>>> import numpy as np
>>> from numpy import linalg as LA
>>> np.set_printoptions(suppress=True, linewidth=200)
>>> def rnd(a):
...     return np.round(a, 2) + 0
... 
>>> F = np.loadtxt("run2.csv", delimiter=",")
>>> print(F)
[[ 0.  6. -6. -6.  6.  0. -3.  6.  0. -6. -3.]
 [ 0.  6. -6. -6.  6.  0. -3.  6.  0. -6. -3.]
 [ 0.  0.  0.  0.  0.  0.  0.  0.  0.  0.  0.]
 [ 0.  2. -2. -2.  2.  0. -1.  2.  0. -2. -1.]
 [ 0. -6.  6.  6. -6.  0.  3. -6.  0.  6.  3.]
 [ 0.  6. -6. -6.  6.  0. -3.  6.  0. -6. -3.]]
>>> u = np.array([3, 2, -2])
>>> print(np.correlate(F[5], F[0], "full"))
[   0.  -18.  -18.   54.   54.  -90.   -9.   90. -126.  -36.  234.  -36. -126.   90.   -9.  -90.   54.   54.  -18.  -18.    0.]
>>> print(np.convolve(F[5], u))
[  0.  18.  -6. -42.  18.  24. -21.  12.  18. -30. -21.   6.   6.]
>>> print(np.polyval(u, F[5]))
[ -2. 118.  94.  94. 118.  -2.  19. 118.  -2.  94.  19.]
>>> rank = LA.matrix_rank(F)
>>> print(rank)
1
>>> ns = LA.svd(F)[2][rank:].T
>>> print(ns.shape)
(11, 10)
>>> print(rnd(ns @ ns.T))
[[ 1.    0.    0.    0.    0.    0.    0.    0.    0.    0.    0.  ]
 [ 0.    0.85  0.15  0.15 -0.15  0.    0.08 -0.15  0.    0.15  0.08]
 [ 0.    0.15  0.85 -0.15  0.15  0.   -0.08  0.15  0.   -0.15 -0.08]
 [ 0.    0.15 -0.15  0.85  0.15  0.   -0.08  0.15  0.   -0.15 -0.08]
 [ 0.   -0.15  0.15  0.15  0.85  0.    0.08 -0.15  0.    0.15  0.08]
 [ 0.    0.    0.    0.    0.    1.    0.    0.    0.    0.    0.  ]
 [ 0.    0.08 -0.08 -0.08  0.08  0.    0.96  0.08  0.   -0.08 -0.04]
 [ 0.   -0.15  0.15  0.15 -0.15  0.    0.08  0.85  0.    0.15  0.08]
 [ 0.    0.    0.    0.    0.    0.    0.    0.    1.    0.    0.  ]
 [ 0.    0.15 -0.15 -0.15  0.15  0.   -0.08  0.15  0.    0.85 -0.08]
 [ 0.    0.08 -0.08 -0.08  0.08  0.   -0.04  0.08  0.   -0.08  0.96]]
>>> print([int(LA.matrix_rank(np.delete(F, i, axis=0))) for i in range(6)])
[1, 1, 1, 1, 1, 1]
>>> print(LA.matrix_rank(F.T @ F), LA.matrix_rank(F @ F.T))
1 1
>>> print([int(LA.matrix_rank(F[:, :j + 1])) for j in range(11)])
[0, 1, 1, 1, 1, 1, 1, 1, 1, 1, 1]
>>> rng = np.random.default_rng(335)
>>> other = F + rng.integers(-2, 3, (6, 1)) @ rng.integers(-2, 3, (1, 11))
>>> print(other)
[[  0.   8. -10. -10.  10.   2.   1.   8.  -2.  -6.  -3.]
 [  0.   7.  -8.  -8.   8.   1.  -1.   7.  -1.  -6.  -3.]
 [  0.   2.  -4.  -4.   4.   2.   4.   2.  -2.   0.   0.]
 [  0.   2.  -2.  -2.   2.   0.  -1.   2.   0.  -2.  -1.]
 [  0.  -7.   8.   8.  -8.  -1.   1.  -7.   1.   6.   3.]
 [  0.   7.  -8.  -8.   8.   1.  -1.   7.  -1.  -6.  -3.]]
>>> print(other - F)
[[ 0.  2. -4. -4.  4.  2.  4.  2. -2.  0.  0.]
 [ 0.  1. -2. -2.  2.  1.  2.  1. -1.  0.  0.]
 [ 0.  2. -4. -4.  4.  2.  4.  2. -2.  0.  0.]
 [ 0.  0.  0.  0.  0.  0.  0.  0.  0.  0.  0.]
 [ 0. -1.  2.  2. -2. -1. -2. -1.  1.  0.  0.]
 [ 0.  1. -2. -2.  2.  1.  2.  1. -1.  0.  0.]]
>>> print(rnd(LA.svd(other - F, compute_uv=False)))
[14.83  0.    0.    0.    0.    0.  ]
>>> print(np.abs(other - F).sum(axis=1))
[24. 12. 24.  0. 12. 12.]
>>> U, sigma, VT = LA.svd(F)
>>> vecs = VT[:(sigma > 1e-8).sum()]
>>> x = F[5] + 3 * F[0] + rng.integers(2) * np.eye(11)[8]
>>> print(x)
[  0.  24. -24. -24.  24.   0. -12.  24.   0. -24. -12.]
>>> print(rnd(np.diag(vecs.T @ vecs)))
[0.   0.15 0.15 0.15 0.15 0.   0.04 0.15 0.   0.15 0.04]
>>> print(LA.matrix_rank(np.vstack([F, x])))
1
>>> print(np.argsort(-LA.norm(F, axis=0).round(6), kind="stable")[:3])
[1 2 3]
>>> print([round(float(x), 2) for x in LA.svd(F, compute_uv=False)[:3]])
[31.02, 0.0, 0.0]
>>> print(LA.cond(F) > 100)
True
>>> J = np.load("x.npy")
>>> print(J)
[[11.  9.  6.  3.  0.  3.  0.  3.  6. -9.  3.  9.]
 [ 9. 11.  6.  3.  0.  3.  0.  3.  6. -9.  3.  9.]
 [ 6.  6.  6.  2.  0.  2.  0.  2.  4. -6.  2.  6.]
 [ 3.  3.  2.  3.  0.  1.  0.  1.  2. -3.  1.  3.]
 [ 0.  0.  0.  0.  2.  0.  0.  0.  0.  0.  0.  0.]
 [ 3.  3.  2.  1.  0.  3.  0.  1.  2. -3.  1.  3.]
 [ 0.  0.  0.  0.  0.  0.  2.  0.  0.  0.  0.  0.]
 [ 3.  3.  2.  1.  0.  1.  0.  3.  2. -3.  1.  3.]
 [ 6.  6.  4.  2.  0.  2.  0.  2.  6. -6.  2.  6.]
 [-9. -9. -6. -3.  0. -3.  0. -3. -6. 11. -3. -9.]
 [ 3.  3.  2.  1.  0.  1.  0.  1.  2. -3.  3.  3.]
 [ 9.  9.  6.  3.  0.  3.  0.  3.  6. -9.  3. 11.]]
>>> blk = np.stack([J, 2 * J, J[::-1]])
>>> print(rnd(LA.norm(blk, axis=(1, 2))))
[ 50.44 100.88  50.44]
>>> print(LA.matrix_rank(blk.reshape(3, -1)))
2
>>> print(LA.matrix_rank(blk))
[12 12 12]
>>> print(blk.sum(axis=0))
[[ 42.  36.  24.  12.   0.  12.   0.  12.  24. -36.  12.  38.]
 [ 30.  36.  20.  10.   0.  10.   0.  10.  20. -30.  12.  30.]
 [  9.   9.  12.   3.   0.   3.   0.   3.   6.  -7.   3.   9.]
 [ 15.  15.  10.  11.   0.   5.   0.   5.  12. -15.   5.  15.]
 [  3.   3.   2.   1.   6.   1.   0.   3.   2.  -3.   1.   3.]
 [  9.   9.   6.   3.   0.   9.   2.   3.   6.  -9.   3.   9.]
 [  3.   3.   2.   1.   0.   3.   6.   1.   2.  -3.   1.   3.]
 [  9.   9.   6.   3.   2.   3.   0.   9.   6.  -9.   3.   9.]
 [ 21.  21.  14.   9.   0.   7.   0.   7.  20. -21.   7.  21.]
 [-21. -21. -12.  -7.   0.  -7.   0.  -7. -14.  27.  -7. -21.]
 [ 18.  20.  12.   6.   0.   6.   0.   6.  12. -18.  12.  18.]
 [ 38.  36.  24.  12.   0.  12.   0.  12.  24. -36.  12.  42.]]
>>> vals, vecs = LA.eigh(J)
>>> x = np.array([-2, -3, 0, 1, -2, -3, 0, 2, 2, 1, 3, -1])
>>> print((np.sign(vecs[:, -1].round(6)) == np.sign(vecs[0, -1].round(6))).astype(int))
[1 1 1 1 0 1 0 1 1 0 1 1]
>>> print(rnd(vecs * np.abs(vals) @ vecs.T))
[[11.  9.  6.  3.  0.  3.  0.  3.  6. -9.  3.  9.]
 [ 9. 11.  6.  3.  0.  3.  0.  3.  6. -9.  3.  9.]
 [ 6.  6.  6.  2.  0.  2.  0.  2.  4. -6.  2.  6.]
 [ 3.  3.  2.  3.  0.  1.  0.  1.  2. -3.  1.  3.]
 [ 0.  0.  0.  0.  2.  0.  0.  0.  0.  0.  0.  0.]
 [ 3.  3.  2.  1.  0.  3.  0.  1.  2. -3.  1.  3.]
 [ 0.  0.  0.  0.  0.  0.  2.  0.  0.  0.  0.  0.]
 [ 3.  3.  2.  1.  0.  1.  0.  3.  2. -3.  1.  3.]
 [ 6.  6.  4.  2.  0.  2.  0.  2.  6. -6.  2.  6.]
 [-9. -9. -6. -3.  0. -3.  0. -3. -6. 11. -3. -9.]
 [ 3.  3.  2.  1.  0.  1.  0.  1.  2. -3.  3.  3.]
 [ 9.  9.  6.  3.  0.  3.  0.  3.  6. -9.  3. 11.]]
